$ ipython --no-banner

In [1]: import numpy as np

In [2]: np.set_printoptions(precision=4, suppress=True, linewidth=140, floatmode="fixed")

In [3]: tidy = lambda a: np.round(a, 4) + 0

In [4]: m1 = np.loadtxt("dump.csv", delimiter=",")

In [5]: tidy(m1)
Out[5]: 
array([[ 0.1524, -0.3354,  0.0915, -0.0915],
       [-0.3354,  0.7378, -0.2012,  0.2012],
       [ 0.0915, -0.2012,  0.0549, -0.0549],
       [-0.0915,  0.2012, -0.0549,  0.0549]])

In [6]: left, sigma, vt = np.linalg.svd(m1)

In [7]: evecs = vt[:(sigma > 1e-8).sum()]

In [8]: rng = np.random.default_rng(1945)

In [9]: x = m1[0] + 4 * m1[1] + rng.integers(2) * np.eye(4)[1]

In [10]: tidy(x)
Out[10]: array([-1.1890,  3.6159, -0.7134,  0.7134])

In [11]: tidy(evecs.T @ evecs)
Out[11]: 
array([[ 0.1524, -0.3354,  0.0915, -0.0915],
       [-0.3354,  0.7378, -0.2012,  0.2012],
       [ 0.0915, -0.2012,  0.0549, -0.0549],
       [-0.0915,  0.2012, -0.0549,  0.0549]])

In [12]: tidy(np.diag(evecs.T @ evecs))
Out[12]: array([0.1524, 0.7378, 0.0549, 0.0549])

In [13]: r = np.linalg.matrix_rank(m1)

In [14]: r
Out[14]: np.int64(1)

In [15]: ns = np.linalg.svd(m1)[2][r:].T

In [16]: [int(np.linalg.matrix_rank(m1[:i])) for i in range(1, len(m1) + 1)]
Out[16]: [1, 1, 1, 1]

In [17]: [int(np.linalg.matrix_rank(m1[:, :j + 1])) for j in range(4)]
Out[17]: [1, 1, 1, 1]

In [18]: [int(np.linalg.matrix_rank(np.delete(m1, i, axis=0))) for i in range(4)]
Out[18]: [1, 1, 1, 1]

In [19]: tidy(ns @ ns.T)
Out[19]: 
array([[ 0.8476,  0.3354, -0.0915,  0.0915],
       [ 0.3354,  0.2622,  0.2012, -0.2012],
       [-0.0915,  0.2012,  0.9451,  0.0549],
       [ 0.0915, -0.2012,  0.0549,  0.9451]])

In [20]: np.allclose(m1 @ ns, 0)
Out[20]: True

In [21]: mat = np.array([[1, 1, -2, 3], [0, 0, -3, 0], [2, 1, 1, -1], [-2, -1, 0, -1]])

In [22]: mat[:, 2] = 5 * mat[:, 3]

In [23]: mat
Out[23]: 
array([[ 1,  1, 15,  3],
       [ 0,  0,  0,  0],
       [ 2,  1, -5, -1],
       [-2, -1, -5, -1]])

In [24]: np.unique(mat.round(6), axis=0).shape
Out[24]: (4, 4)

In [25]: np.linalg.inv(mat)
LinAlgError: Singular matrix


In [26]: tidy(mat @ np.linalg.pinv(mat) @ mat)
Out[26]: 
array([[ 1.0000,  1.0000, 15.0000,  3.0000],
       [ 0.0000,  0.0000,  0.0000,  0.0000],
       [ 2.0000,  1.0000, -5.0000, -1.0000],
       [-2.0000, -1.0000, -5.0000, -1.0000]])

In [27]: J = np.load("case2.npy")

In [28]: J
Out[28]: 
array([[0, 1, 0, 0, 0, 1],
       [1, 0, 1, 1, 0, 1],
       [0, 1, 0, 1, 0, 1],
       [0, 1, 1, 0, 1, 1],
       [0, 0, 0, 1, 0, 0],
       [1, 1, 1, 1, 0, 0]])

In [29]: idx = rng.permutation(6)

In [30]: idx
Out[30]: array([3, 5, 0, 2, 4, 1])

In [31]: B = J[idx][:, idx]

In [32]: np.diag(B)
Out[32]: array([0, 0, 0, 0, 0, 0])

In [33]: np.trace(B)
Out[33]: np.int64(0)

In [34]: r = np.linalg.matrix_rank(J)

In [35]: r
Out[35]: np.int64(5)

In [36]: ns = np.linalg.svd(J)[2][r:].T

In [37]: [int(np.linalg.matrix_rank(J[:i])) for i in range(1, len(J) + 1)]
Out[37]: [1, 2, 3, 4, 4, 5]

In [38]: [int(np.linalg.matrix_rank(np.delete(J, i, axis=0))) for i in range(6)]
Out[38]: [5, 4, 5, 4, 5, 4]

In [39]: tidy(J @ ns)
Out[39]: 
array([[0.0000],
       [0.0000],
       [0.0000],
       [0.0000],
       [0.0000],
       [0.0000]])

In [40]: np.allclose(J @ ns, 0)
Out[40]: True

In [41]: np.linalg.matrix_rank(J.T @ J), np.linalg.matrix_rank(J @ J.T)
Out[41]: (np.int64(5), np.int64(5))

In [42]: K = np.load("layer4.npy")

In [43]: K
Out[43]: 
array([[ 0.9000, -2.7000,  3.9000,  0.3000],
       [ 0.6000,  0.4000, -0.8000,  0.3000],
       [ 0.5000,  2.2000,  0.0000, -0.4000],
       [-0.4000, -0.4000,  1.2000,  0.0000],
       [ 0.6000,  0.9000, -1.7000,  1.2000],
       [ 0.3000,  1.5000,  0.3000, -0.3000],
       [ 2.7000,  1.2000, -1.1000, -0.2000],
       [ 0.0000,  0.3000,  0.8000,  0.6000],
       [-1.2000,  1.1000,  1.0000,  0.5000],
       [-0.4000, -0.1000, -1.1000,  0.1000]])

In [44]: tidy(np.linalg.norm(K, axis=0))
Out[44]: array([3.3045, 4.2732, 4.9325, 1.5906])

In [45]: tidy(np.linalg.norm(K, 1)), tidy(np.linalg.norm(K, np.inf))
Out[45]: (np.float64(11.9), np.float64(7.8))

In [46]: K[6] @ K[5]
Out[46]: np.float64(2.34)

In [47]: tidy(np.linalg.norm(K, axis=1))
Out[47]: array([4.8374, 1.1180, 2.2913, 1.3266, 2.3452, 1.5875, 3.1591, 1.0440, 1.9748, 1.1790])

In [48]: cen = (K - K.mean(axis=0)) / K.std(axis=0)

In [49]: tidy(cen.std(axis=0))
Out[49]: array([1.0000, 1.0000, 1.0000, 1.0000])

In [50]: coef = np.linalg.lstsq(np.delete(cen, 0, axis=1), cen[:, 0])[0]

In [51]: tidy(1 - np.var(cen[:, 0] - np.delete(cen, 0, axis=1) @ coef))
Out[51]: np.float64(0.1745)

In [52]: np.abs(coef).argmax()
Out[52]: np.int64(1)

In [53]: tidy(coef)
Out[53]: array([-0.3955, -0.5021, -0.3746])

In [54]: B = np.c_[K[:, :3] @ np.array([[-3, -1, 2], [1, 0, 1], [2, 1, -2]]), np.array([2, -1, 0, 2, -1, -2, -3, -2, -1, -3])]

In [55]: tidy(B)
Out[55]: 
array([[ 2.4000,  3.0000, -8.7000,  2.0000],
       [-3.0000, -1.4000,  3.2000, -1.0000],
       [ 0.7000, -0.5000,  3.2000,  0.0000],
       [ 3.2000,  1.6000, -3.6000,  2.0000],
       [-4.3000, -2.3000,  5.5000, -1.0000],
       [ 1.2000,  0.0000,  1.5000, -2.0000],
       [-9.1000, -3.8000,  8.8000, -3.0000],
       [ 1.9000,  0.8000, -1.3000, -2.0000],
       [ 6.7000,  2.2000, -3.3000, -1.0000],
       [-1.1000, -0.7000,  1.3000, -3.0000]])

In [56]: tidy(np.linalg.norm(np.linalg.qr(K)[0].T @ B, axis=0) ** 2 / ((B ** 2).sum(axis=0) + 1e-12))
Out[56]: array([1.0000, 1.0000, 1.0000, 0.5073])

In [57]: tidy(np.linalg.lstsq(K, B[:, 0])[0])
Out[57]: array([-3.0000,  1.0000,  2.0000,  0.0000])
